$ python3 -q
>>> import numpy as np
>>> from numpy import linalg as LA
>>> np.set_printoptions(precision=2, suppress=True, linewidth=160)
>>> mat = np.loadtxt("a.csv", delimiter=",")
>>> mat
array([[ 0.2,  2. ,  0.1, -1.5, -0.4, -0.4, -1.2, -1. , -0.6,  1. , -1.5],
       [ 0.7,  0.1, -2.1,  0.9,  1.6, -0.5,  0.7,  0.6, -0.1, -0.2, -1.5],
       [ 2.8, -0.6,  1.9,  1.5, -0.8,  0. ,  0.9, -1.4,  0.1, -1.3, -0.3],
       [-2. ,  0.5,  0. , -0.9, -0.5, -0.5, -0.4,  2. ,  1.2,  0.8, -0.8],
       [ 1.4, -0.2, -0.5,  5.4,  0.5,  1.3,  0.9,  2.4, -1.2, -0.9, -0.6],
       [ 0. ,  0.2,  0. ,  1.8,  0.2, -0.1,  0.5,  0. ,  0.2,  0.5, -1.1],
       [-0.7,  1. ,  0.5,  0.9, -0.1,  2. , -0.7,  0.8,  0.1, -1.4, -2.3],
       [ 0.4,  1.2, -1. ,  3.9, -1.6, -0.3,  0.3,  0.2, -0.6,  0.2, -0.6],
       [-1.2, -0.1, -0.8, -3. , -1.6, -1.2,  1.8,  0.9,  2.1,  1.5,  0.4],
       [-0.7, -2.3,  1.2,  4.2, -0.8, -0.1,  1.4,  0.5, -0.4,  1.6,  0.3],
       [-0.5, -0.9, -2.1, -3. ,  1.7, -0.6,  1. ,  1.6, -0.9,  0.9,  1.5],
       [ 1.1, -0.1,  0.2,  0. ,  0.3,  1. ,  1.3, -0.1, -0.2, -0.6,  0.7]])
>>> x = np.array([1, -3, 1, -1, 1, 1, 2, 1, 0, 2, -1])
>>> LA.norm(mat @ x) <= LA.norm(mat, 2) * LA.norm(x) + 1e-9
np.True_
>>> np.sign((mat @ x).round(6))
array([-1.,  1.,  1.,  0.,  1.,  1., -1., -1.,  1.,  1.,  1.,  1.])
>>> mat * x
array([[ 0.2, -6. ,  0.1,  1.5, -0.4, -0.4, -2.4, -1. , -0. ,  2. ,  1.5],
       [ 0.7, -0.3, -2.1, -0.9,  1.6, -0.5,  1.4,  0.6, -0. , -0.4,  1.5],
       [ 2.8,  1.8,  1.9, -1.5, -0.8,  0. ,  1.8, -1.4,  0. , -2.6,  0.3],
       [-2. , -1.5,  0. ,  0.9, -0.5, -0.5, -0.8,  2. ,  0. ,  1.6,  0.8],
       [ 1.4,  0.6, -0.5, -5.4,  0.5,  1.3,  1.8,  2.4, -0. , -1.8,  0.6],
       [ 0. , -0.6,  0. , -1.8,  0.2, -0.1,  1. ,  0. ,  0. ,  1. ,  1.1],
       [-0.7, -3. ,  0.5, -0.9, -0.1,  2. , -1.4,  0.8,  0. , -2.8,  2.3],
       [ 0.4, -3.6, -1. , -3.9, -1.6, -0.3,  0.6,  0.2, -0. ,  0.4,  0.6],
       [-1.2,  0.3, -0.8,  3. , -1.6, -1.2,  3.6,  0.9,  0. ,  3. , -0.4],
       [-0.7,  6.9,  1.2, -4.2, -0.8, -0.1,  2.8,  0.5, -0. ,  3.2, -0.3],
       [-0.5,  2.7, -2.1,  3. ,  1.7, -0.6,  2. ,  1.6, -0. ,  1.8, -1.5],
       [ 1.1,  0.3,  0.2, -0. ,  0.3,  1. ,  2.6, -0.1, -0. , -1.2, -0.7]])
>>> np.einsum("ij,j->i", mat, x)
array([-4.9,  1.6,  2.3,  0. ,  0.9,  0.8, -3.3, -8.2,  5.6,  8.5,  8.1,  3.5])
>>> np.round((mat * x).sum(axis=1), 2) + 0
array([-4.9,  1.6,  2.3,  0. ,  0.9,  0.8, -3.3, -8.2,  5.6,  8.5,  8.1,  3.5])
>>> proj = mat @ LA.solve(mat.T @ mat, mat.T)
>>> np.round(LA.eigvalsh(proj), 2) + 0
array([0., 1., 1., 1., 1., 1., 1., 1., 1., 1., 1., 1.])
>>> np.trace(proj)
np.float64(11.0)
>>> np.allclose(proj @ proj, proj)
True
>>> B = np.c_[mat[:, :8] @ np.array([[0, -3, 4, -5, 4, -4, -2, -2],
...     [5, -2, -3, 1, 0, 2, -1, 5],
...     [0, 5, 5, -5, 0, 4, 0, 0],
...     [-1, -3, 3, -4, -2, 1, 0, 1],
...     [-2, -5, 4, 4, 1, -1, -2, 0],
...     [5, 4, 4, -4, 1, 0, 0, 2],
...     [-3, 1, 5, -4, -3, -4, -4, -5],
...     [4, -3, 5, -3, -4, 3, 5, 1]]), np.array([-2, 1, 2, 1, 1, 2, 2, 2, 0, 0, 2, -2])]
>>> B
array([[  9.9,   2.6, -23.4,  14.3,  10.6,   4.3,  -1.8,  12.3,  -2. ],
       [ -5.8, -26.6,   5.6,   7.3,  -2.4, -12.7,  -4.5,  -3.9,   1. ],
       [-11.2,   6.9,  21.3, -32.7,  10.3, -10.3, -14. , -13. ,   2. ],
       [ 11.1,   1.8,  -8.2,   9.7, -14. ,  16.2,  16.1,   8.6,   1. ],
       [  6. , -26.1,  43.6, -40.3, -15.7,   0.5,   4.8,   2.1,   1. ],
       [ -3.2,  -6.7,   7.7,  -7.8,  -5. ,   0. ,  -2.6,   0.1,   2. ],
       [ 19.6,   5.3,   7.5,  -9.6,  -3.8,  13. ,   7.4,  15.6,   2. ],
       [  3.7, -13.8,  -0.4, -18.4,  -9.8,   1.7,   1. ,   7.2,   2. ],
       [ -2.1,  11.1, -15.2,  10.4, -10.6,  -4.5,   3. , -11.6,   0. ],
       [-16.8,   3.6,  28.6, -31.5, -18.3,   3.9,   2.2, -12.6,   0. ],
       [ -4.5, -12.9,  -1.4,  24.5,  -4.3, -12.1,   2.5, -11.1,   2. ],
       [ -0.4,   2. ,  16.9, -14.3,   2.2,  -9.6,  -8.4,  -7.3,  -2. ]])
>>> LA.matrix_rank(B)
np.int64(9)
>>> r0 = np.array([4, 8, 1])
>>> np.polyval(r0, mat[7])
array([ 4.84, 16.36, -3.  , 93.04, -1.56, -1.04,  3.76,  2.76, -2.36,  2.76, -2.36])
>>> np.cross(mat[7, :3], mat[5, :3])
array([ 0.2 , -0.  ,  0.08])
>>> x = np.array([-4, 3, -7, 7, 7, 6, 1, 9, -6, 8, 1])
>>> target = mat @ x
>>> np.round(LA.pinv(mat) @ mat, 2) + 0
array([[1., 0., 0., 0., 0., 0., 0., 0., 0., 0., 0.],
       [0., 1., 0., 0., 0., 0., 0., 0., 0., 0., 0.],
       [0., 0., 1., 0., 0., 0., 0., 0., 0., 0., 0.],
       [0., 0., 0., 1., 0., 0., 0., 0., 0., 0., 0.],
       [0., 0., 0., 0., 1., 0., 0., 0., 0., 0., 0.],
       [0., 0., 0., 0., 0., 1., 0., 0., 0., 0., 0.],
       [0., 0., 0., 0., 0., 0., 1., 0., 0., 0., 0.],
       [0., 0., 0., 0., 0., 0., 0., 1., 0., 0., 0.],
       [0., 0., 0., 0., 0., 0., 0., 0., 1., 0., 0.],
       [0., 0., 0., 0., 0., 0., 0., 0., 0., 1., 0.],
       [0., 0., 0., 0., 0., 0., 0., 0., 0., 0., 1.]])
>>> rng = np.random.default_rng(453)
>>> target = target + 0.02 * rng.normal(size=12)
>>> target
array([-11.27,  30.28, -44.42,  12.68,  68.28,  16.23,  12.28,  30.01, -19.61,  32.1 ,  30.79,  -0.5 ])
>>> beta, *_ = LA.lstsq(mat, target)
>>> [round(float(LA.norm(LA.solve(mat.T @ mat + lam * np.eye(11), mat.T @ target))), 2) for lam in (0, 1, 10, 100)]
[19.79, 17.93, 13.36, 4.76]
>>> beta
array([-4.  ,  3.02, -7.  ,  7.01,  7.01,  6.01,  1.  ,  8.99, -5.99,  8.02,  1.01])
>>> beta.round()
array([-4.,  3., -7.,  7.,  7.,  6.,  1.,  9., -6.,  8.,  1.])
>>> data = np.loadtxt("sample13.csv", delimiter=",")
>>> data.round(2) + 0
array([[ 0.96,  0.09, -0.07,  0.03, -0.05,  0.14,  0.  ,  0.  , -0.05,  0.02],
       [ 0.09,  0.65,  0.3 ,  0.03,  0.15, -0.17,  0.05, -0.25,  0.04,  0.12],
       [-0.07,  0.3 ,  0.75, -0.03, -0.12,  0.14, -0.04,  0.21, -0.03, -0.11],
       [ 0.03,  0.03, -0.03,  0.92,  0.02, -0.17, -0.02,  0.14,  0.08, -0.11],
       [-0.05,  0.15, -0.12,  0.02,  0.92,  0.16, -0.01,  0.05, -0.06,  0.  ],
       [ 0.14, -0.17,  0.14, -0.17,  0.16,  0.44, -0.02,  0.17,  0.23, -0.19],
       [ 0.  ,  0.05, -0.04, -0.02, -0.01, -0.02,  0.99,  0.06,  0.02, -0.04],
       [ 0.  , -0.25,  0.21,  0.14,  0.05,  0.17,  0.06,  0.64, -0.1 ,  0.24],
       [-0.05,  0.04, -0.03,  0.08, -0.06,  0.23,  0.02, -0.1 ,  0.9 ,  0.1 ],
       [ 0.02,  0.12, -0.11, -0.11,  0.  , -0.19, -0.04,  0.24,  0.1 ,  0.82]])
>>> LA.norm(data, axis=0)
array([0.98, 0.8 , 0.87, 0.96, 0.96, 0.66, 0.99, 0.8 , 0.95, 0.91])
>>> round(LA.norm(data, "nuc"), 2)
np.float64(8.0)
>>> round(LA.norm(data, 1), 2), round(float(LA.norm(data, np.inf)), 2)
(np.float64(1.87), 1.87)
>>> LA.norm(data, axis=1)
array([0.98, 0.8 , 0.87, 0.96, 0.96, 0.66, 0.99, 0.8 , 0.95, 0.91])
>>> x = np.array([-2, -2, -2, -1, 0, -2, -2, 1, -2, 0])
>>> data @ x
array([-2.15, -2.16, -1.86, -0.62, -0.1 , -1.17, -1.89,  0.32, -2.38,  0.54])
>>> np.round(np.eye(10) - data, 2) + 0
array([[ 0.04, -0.09,  0.07, -0.03,  0.05, -0.14,  0.  ,  0.  ,  0.05, -0.02],
       [-0.09,  0.35, -0.3 , -0.03, -0.15,  0.17, -0.05,  0.25, -0.04, -0.12],
       [ 0.07, -0.3 ,  0.25,  0.03,  0.12, -0.14,  0.04, -0.21,  0.03,  0.11],
       [-0.03, -0.03,  0.03,  0.08, -0.02,  0.17,  0.02, -0.14, -0.08,  0.11],
       [ 0.05, -0.15,  0.12, -0.02,  0.08, -0.16,  0.01, -0.05,  0.06,  0.  ],
       [-0.14,  0.17, -0.14,  0.17, -0.16,  0.56,  0.02, -0.17, -0.23,  0.19],
       [ 0.  , -0.05,  0.04,  0.02,  0.01,  0.02,  0.01, -0.06, -0.02,  0.04],
       [ 0.  ,  0.25, -0.21, -0.14, -0.05, -0.17, -0.06,  0.36,  0.1 , -0.24],
       [ 0.05, -0.04,  0.03, -0.08,  0.06, -0.23, -0.02,  0.1 ,  0.1 , -0.1 ],
       [-0.02, -0.12,  0.11,  0.11,  0.  ,  0.19,  0.04, -0.24, -0.1 ,  0.18]])
>>> np.round(np.trace(data), 2)
np.float64(8.0)
>>> X = np.diag(10 * np.array([1, 0, -2, 2, 2, -2, 2, 1, 0, 1, -1])) + np.array([[0, 3, 2, 3, 1, 3, -1, -3, 3, 3, 1],
...     [-3, 0, 0, 0, 3, -2, -1, -2, -1, 3, 2],
...     [-2, 2, 2, 1, 1, -1, 0, -3, 2, 3, -1],
...     [-3, 1, 3, -1, -3, -2, -2, -3, 0, 0, 0],
...     [-3, 3, 2, -1, 3, 1, 2, 0, 0, -3, -3],
...     [1, -1, -3, -3, 1, -2, -2, 1, 3, 3, 1],
...     [-2, -1, -3, -2, 1, 1, -1, -2, 3, -3, -2],
...     [1, -1, 1, 1, -1, -3, -3, 1, 0, 3, -1],
...     [3, 1, 0, 3, -2, -2, -1, 0, 2, 3, 0],
...     [2, 0, 3, 1, 3, 2, 1, -3, 2, 0, 2],
...     [-3, 0, 2, -2, 1, 1, 3, 2, 3, 2, 3]])
>>> X
array([[ 10,   3,   2,   3,   1,   3,  -1,  -3,   3,   3,   1],
       [ -3,   0,   0,   0,   3,  -2,  -1,  -2,  -1,   3,   2],
       [ -2,   2, -18,   1,   1,  -1,   0,  -3,   2,   3,  -1],
       [ -3,   1,   3,  19,  -3,  -2,  -2,  -3,   0,   0,   0],
       [ -3,   3,   2,  -1,  23,   1,   2,   0,   0,  -3,  -3],
       [  1,  -1,  -3,  -3,   1, -22,  -2,   1,   3,   3,   1],
       [ -2,  -1,  -3,  -2,   1,   1,  19,  -2,   3,  -3,  -2],
       [  1,  -1,   1,   1,  -1,  -3,  -3,  11,   0,   3,  -1],
       [  3,   1,   0,   3,  -2,  -2,  -1,   0,   2,   3,   0],
       [  2,   0,   3,   1,   3,   2,   1,  -3,   2,  10,   2],
       [ -3,   0,   2,  -2,   1,   1,   3,   2,   3,   2,  -7]])
>>> labels = rng.permutation(11)
>>> labels
array([ 4,  8,  7,  2, 10,  1,  6,  5,  3,  9,  0])
>>> B = X[labels][:, labels]
>>> np.trace(B)
np.int64(47)
>>> np.allclose(B, X)
False
>>> np.round(np.abs(LA.eigvals(X)).max(), 2)
np.float64(23.62)
>>> (X - X.T) / 2
array([[ 0. ,  3. ,  2. ,  3. ,  2. ,  1. ,  0.5, -2. ,  0. ,  0.5,  2. ],
       [-3. ,  0. , -1. , -0.5,  0. , -0.5,  0. , -0.5, -1. ,  1.5,  1. ],
       [-2. ,  1. ,  0. , -1. , -0.5,  1. ,  1.5, -2. ,  1. ,  0. , -1.5],
       [-3. ,  0.5,  1. ,  0. , -1. ,  0.5,  0. , -2. , -1.5, -0.5,  1. ],
       [-2. ,  0. ,  0.5,  1. ,  0. ,  0. ,  0.5,  0.5,  1. , -3. , -2. ],
       [-1. ,  0.5, -1. , -0.5,  0. ,  0. , -1.5,  2. ,  2.5,  0.5,  0. ],
       [-0.5,  0. , -1.5,  0. , -0.5,  1.5,  0. ,  0.5,  2. , -2. , -2.5],
       [ 2. ,  0.5,  2. ,  2. , -0.5, -2. , -0.5,  0. ,  0. ,  3. , -1.5],
       [ 0. ,  1. , -1. ,  1.5, -1. , -2.5, -2. ,  0. ,  0. ,  0.5, -1.5],
       [-0.5, -1.5,  0. ,  0.5,  3. , -0.5,  2. , -3. , -0.5,  0. ,  0. ],
       [-2. , -1. ,  1.5, -1. ,  2. ,  0. ,  2.5,  1.5,  1.5,  0. ,  0. ]])
>>> X.inv()
Traceback (most recent call last):
  File "<python-input-50>", line 1, in <module>
    X.inv()
    ^^^^^
AttributeError: 'numpy.ndarray' object has no attribute 'inv'
>>> LA.determinant(X)
Traceback (most recent call last):
  File "<python-input-51>", line 1, in <module>
    LA.determinant(X)
    ^^^^^^^^^^^^^^
AttributeError: module 'numpy.linalg' has no attribute 'determinant'
>>> assert X == X.T
Traceback (most recent call last):
  File "<python-input-52>", line 1, in <module>
    assert X == X.T
           ^^^^^^^^
ValueError: The truth value of an array with more than one element is ambiguous. Use a.any() or a.all()
>>> np.sort(np.abs(LA.eigvals(X)))
array([ 0.31,  0.71,  6.82,  7.17, 11.18, 16.66, 16.66, 17.47, 18.68, 22.7 , 23.62])
>>> np.trace(X)
np.int64(47)
>>> np.allclose(X @ X.T, X.T @ X)
False
>>> B = mat / LA.norm(mat, axis=1, keepdims=True)
>>> gram = B @ B.T
>>> np.round(np.degrees(np.arccos(np.clip(gram[0, 5], -1, 1))), 2)
np.float64(96.51)
>>> gram[0]
array([ 1.  , -0.08, -0.19,  0.17, -0.51, -0.11,  0.13, -0.11,  0.09, -0.58, -0.09, -0.44])
>>> (np.abs(gram) > 0.9).astype(int)
array([[1, 0, 0, 0, 0, 0, 0, 0, 0, 0, 0, 0],
       [0, 1, 0, 0, 0, 0, 0, 0, 0, 0, 0, 0],
       [0, 0, 1, 0, 0, 0, 0, 0, 0, 0, 0, 0],
       [0, 0, 0, 1, 0, 0, 0, 0, 0, 0, 0, 0],
       [0, 0, 0, 0, 1, 0, 0, 0, 0, 0, 0, 0],
       [0, 0, 0, 0, 0, 1, 0, 0, 0, 0, 0, 0],
       [0, 0, 0, 0, 0, 0, 1, 0, 0, 0, 0, 0],
       [0, 0, 0, 0, 0, 0, 0, 1, 0, 0, 0, 0],
       [0, 0, 0, 0, 0, 0, 0, 0, 1, 0, 0, 0],
       [0, 0, 0, 0, 0, 0, 0, 0, 0, 1, 0, 0],
       [0, 0, 0, 0, 0, 0, 0, 0, 0, 0, 1, 0],
       [0, 0, 0, 0, 0, 0, 0, 0, 0, 0, 0, 1]])
>>> K = np.loadtxt("dump.csv", delimiter=",")
>>> K
array([[ 1.57, -0.36, -0.22,  0.04, -0.5 , -0.51,  0.22,  0.32, -0.55, -0.04,  0.63],
       [ 0.78,  0.73, -0.15, -0.03,  0.24,  1.01, -1.05, -0.11, -0.4 , -0.46, -0.51],
       [ 0.21, -0.26,  0.19, -1.03,  0.95, -0.12,  0.82, -0.62, -0.53, -0.66, -0.36],
       [-0.21,  1.17,  0.1 ,  0.98,  0.03, -0.5 ,  0.57, -0.12, -0.38, -0.91,  0.26],
       [-0.42, -0.31, -0.71,  0.2 ,  0.67, -0.23, -0.77, -0.75, -0.64,  0.16,  1.04],
       [ 0.42, -0.43,  0.36,  0.74, -0.44,  0.26,  0.19, -1.56,  0.39,  0.1 , -0.28],
       [ 0.57,  0.74,  0.41,  0.2 ,  1.06, -0.25,  0.19, -0.03,  0.3 ,  1.27,  0.06],
       [ 0.21, -0.59, -1.16,  0.85,  0.76,  0.2 ,  0.42,  0.43,  0.43, -0.23, -0.57],
       [ 0.21, -0.01,  0.28, -0.17,  0.33,  0.82,  0.23,  0.11,  1.04, -0.6 ,  1.25],
       [-0.26, -0.46,  0.65,  0.59,  0.11,  1.06,  0.53,  0.41, -1.09,  0.38,  0.21],
       [ 0.1 , -0.71,  1.11,  0.5 ,  0.58, -0.66, -0.83,  0.38,  0.13, -0.58, -0.2 ]])
>>> O, Rm = LA.qr(K)
>>> O @ Rm
array([[ 1.57, -0.36, -0.22,  0.04, -0.5 , -0.51,  0.22,  0.32, -0.55, -0.04,  0.63],
       [ 0.78,  0.73, -0.15, -0.03,  0.24,  1.01, -1.05, -0.11, -0.4 , -0.46, -0.51],
       [ 0.21, -0.26,  0.19, -1.03,  0.95, -0.12,  0.82, -0.62, -0.53, -0.66, -0.36],
       [-0.21,  1.17,  0.1 ,  0.98,  0.03, -0.5 ,  0.57, -0.12, -0.38, -0.91,  0.26],
       [-0.42, -0.31, -0.71,  0.2 ,  0.67, -0.23, -0.77, -0.75, -0.64,  0.16,  1.04],
       [ 0.42, -0.43,  0.36,  0.74, -0.44,  0.26,  0.19, -1.56,  0.39,  0.1 , -0.28],
       [ 0.57,  0.74,  0.41,  0.2 ,  1.06, -0.25,  0.19, -0.03,  0.3 ,  1.27,  0.06],
       [ 0.21, -0.59, -1.16,  0.85,  0.76,  0.2 ,  0.42,  0.43,  0.43, -0.23, -0.57],
       [ 0.21, -0.01,  0.28, -0.17,  0.33,  0.82,  0.23,  0.11,  1.04, -0.6 ,  1.25],
       [-0.26, -0.46,  0.65,  0.59,  0.11,  1.06,  0.53,  0.41, -1.09,  0.38,  0.21],
       [ 0.1 , -0.71,  1.11,  0.5 ,  0.58, -0.66, -0.83,  0.38,  0.13, -0.58, -0.2 ]])
>>> np.allclose(Rm.T @ Rm, K.T @ K)
True
>>> O.shape, Rm.shape
((11, 11), (11, 11))
>>> Rm.round(2) + 0
array([[-2.,  0.,  0.,  0.,  0.,  0.,  0.,  0.,  0.,  0.,  0.],
       [ 0., -2.,  0.,  0.,  0.,  0.,  0.,  0.,  0.,  0.,  0.],
       [ 0.,  0., -2.,  0.,  0.,  0.,  0.,  0.,  0.,  0.,  0.],
       [ 0.,  0.,  0., -2.,  0.,  0.,  0.,  0.,  0.,  0.,  0.],
       [ 0.,  0.,  0.,  0., -2.,  0.,  0.,  0.,  0.,  0.,  0.],
       [ 0.,  0.,  0.,  0.,  0., -2.,  0.,  0.,  0.,  0.,  0.],
       [ 0.,  0.,  0.,  0.,  0.,  0., -2.,  0.,  0.,  0.,  0.],
       [ 0.,  0.,  0.,  0.,  0.,  0.,  0., -2.,  0.,  0.,  0.],
       [ 0.,  0.,  0.,  0.,  0.,  0.,  0.,  0., -2.,  0.,  0.],
       [ 0.,  0.,  0.,  0.,  0.,  0.,  0.,  0.,  0., -2.,  0.],
       [ 0.,  0.,  0.,  0.,  0.,  0.,  0.,  0.,  0.,  0., -2.]])
